In [1]: import numpy as np

In [2]: np.set_printoptions(suppress=True, linewidth=140)

In [3]: def rnd(a):
   ...:     return np.round(a, 3) + 0
   ...: 

In [4]: M2 = np.array([[-0.2, -0.5], [-0.3, 0.1], [1.4, -1.2], [0.2, -1.1]])

In [5]: Z = np.array([[0.2, -0.8, -0.3, -2.1], [-0.2, -1.4, -0.9, 0.6]])

In [6]: arr = M2 @ Z

In [7]: rnd(arr)
Out[7]: 
array([[ 0.06,  0.86,  0.51,  0.12],
       [-0.08,  0.1 ,  0.  ,  0.69],
       [ 0.52,  0.56,  0.66, -3.66],
       [ 0.26,  1.38,  0.93, -1.08]])

In [8]: F = np.loadtxt("layer12.csv", delimiter=",")

In [9]: rnd(F)
Out[9]: 
array([[-1.524, -0.063,  0.021,  0.713],
       [-0.063, -0.118, -0.074, -0.921],
       [ 0.021, -0.074, -0.048, -0.645],
       [ 0.713, -0.921, -0.645, -0.309]])

In [10]: rnd(np.linalg.eigvalsh(F).min())
Out[10]: np.float64(-2.0)

In [11]: evals, vecs = np.linalg.eigh(F)

In [12]: vec = np.array([2, 2, 1, 0])

In [13]: rnd(vecs * np.maximum(evals, 0) @ vecs.T)
Out[13]: 
array([[ 0.044, -0.117, -0.081,  0.146],
       [-0.117,  0.317,  0.218, -0.394],
       [-0.081,  0.218,  0.15 , -0.271],
       [ 0.146, -0.394, -0.271,  0.49 ]])

In [14]: rnd(vecs * np.abs(evals) @ vecs.T)
Out[14]: 
array([[ 1.611, -0.171, -0.183, -0.421],
       [-0.171,  0.752,  0.509,  0.133],
       [-0.183,  0.509,  0.348,  0.103],
       [-0.421,  0.133,  0.103,  1.289]])

In [15]: rnd(np.abs(F).sum(axis=1).max()), rnd(np.abs(evals).max())
Out[15]: (np.float64(2.588), np.float64(2.0))

In [16]: rnd(vec @ F @ vec / (vec @ vec)), rnd(evals[0]), rnd(evals[-1])
Out[16]: (np.float64(-0.815), np.float64(-2.0), np.float64(1.0))

In [17]: rank = np.linalg.matrix_rank(F)

In [18]: rank
Out[18]: np.int64(3)

In [19]: null = np.linalg.svd(F)[2][rank:].T

In [20]: [int(np.linalg.matrix_rank(F[:i])) for i in range(1, len(F) + 1)]
Out[20]: [1, 2, 3, 3]

In [21]: [int(np.linalg.matrix_rank(F[:, :j + 1])) for j in range(4)]
Out[21]: [1, 2, 3, 3]

In [22]: np.linalg.matrix_rank(F.T @ F), np.linalg.matrix_rank(F @ F.T)
Out[22]: (np.int64(3), np.int64(3))

In [23]: rnd(null[:, 0] / null[np.abs(null[:, 0]).round(6).argmax(), 0])
Out[23]: array([ 0.043, -0.668,  1.   ,  0.003])

In [24]: null.shape
Out[24]: (4, 1)

In [25]: np.allclose(F @ null, 0)
Out[25]: True

In [26]: rng = np.random.default_rng(8016)

In [27]: M2 = F + rng.integers(-2, 3, (4, 3)) @ rng.integers(-2, 3, (3, 4))

In [28]: rnd(M2)
Out[28]: 
array([[-3.524,  3.937,  7.021,  3.713],
       [-3.063,  1.882,  5.926,  2.079],
       [-2.979,  1.926,  6.952,  3.355],
       [-3.287, -4.921, -2.645, -1.309]])

In [29]: np.abs(M2 - F).sum(axis=1)
Out[29]: array([16., 14., 16., 11.])

In [30]: J = np.load("out5.npy")

In [31]: J
Out[31]: 
array([[ 0, -1],
       [-3,  3]])

In [32]: evals, vecs = np.linalg.eig(J)

In [33]: rnd(J @ vecs[:, 0] - evals[0] * vecs[:, 0])
Out[33]: array([0., 0.])

In [34]: rnd(evals)
Out[34]: array([-0.791,  3.791])

In [35]: rnd(np.sort(np.linalg.eigvals(J @ J)))
Out[35]: array([ 0.626, 14.374])

In [36]: u = np.array([-1, 4, 3])

In [37]: np.array([np.convolve(row, u, "same") for row in J])
Out[37]: 
array([[  0,   1,  -4],
       [  3, -15,   3]])

In [38]: mat = np.load("a.npy")

In [39]: mat
Out[39]: 
array([[  4.,  -2.,  -3.,   4.],
       [  7.,  -8.,   0.,   5.],
       [  8., -10.,   1.,   6.],
       [  7.,  -8.,   1.,   5.]])

In [40]: theta = np.radians(30)

In [41]: R = np.eye(4)

In [42]: R[3, 3] = R[2, 2] = np.cos(theta)

In [43]: R[3, 2], R[2, 3] = -np.sin(theta), np.sin(theta)

In [44]: rnd(R)
Out[44]: 
array([[ 1.   ,  0.   ,  0.   ,  0.   ],
       [ 0.   ,  1.   ,  0.   ,  0.   ],
       [ 0.   ,  0.   ,  0.866,  0.5  ],
       [ 0.   ,  0.   , -0.5  ,  0.866]])

In [45]: M2 = mat @ R.T

In [46]: rnd(np.abs(M2 - mat).max(axis=0))
Out[46]: array([0.   , 0.   , 2.866, 1.304])

In [47]: np.allclose(mat @ mat.T, M2 @ M2.T)
Out[47]: True

In [48]: np.allclose(np.linalg.norm(mat, axis=1), np.linalg.norm(M2, axis=1))
Out[48]: True

In [49]: rnd(np.sort(np.abs(np.linalg.eigvals(R))))
Out[49]: array([1., 1., 1., 1.])

In [50]: np.allclose(R, R.T)
Out[50]: False

In [51]: rnd(np.linalg.det(R))
Out[51]: np.float64(1.0)

In [52]: rnd((R + R.T) / 2)
Out[52]: 
array([[1.   , 0.   , 0.   , 0.   ],
       [0.   , 1.   , 0.   , 0.   ],
       [0.   , 0.   , 0.866, 0.   ],
       [0.   , 0.   , 0.   , 0.866]])

In [53]: rnd((R - R.T) / 2)
Out[53]: 
array([[ 0. ,  0. ,  0. ,  0. ],
       [ 0. ,  0. ,  0. ,  0. ],
       [ 0. ,  0. ,  0. ,  0.5],
       [ 0. ,  0. , -0.5,  0. ]])

In [54]: np.allclose(R @ R.T, R.T @ R)
Out[54]: True
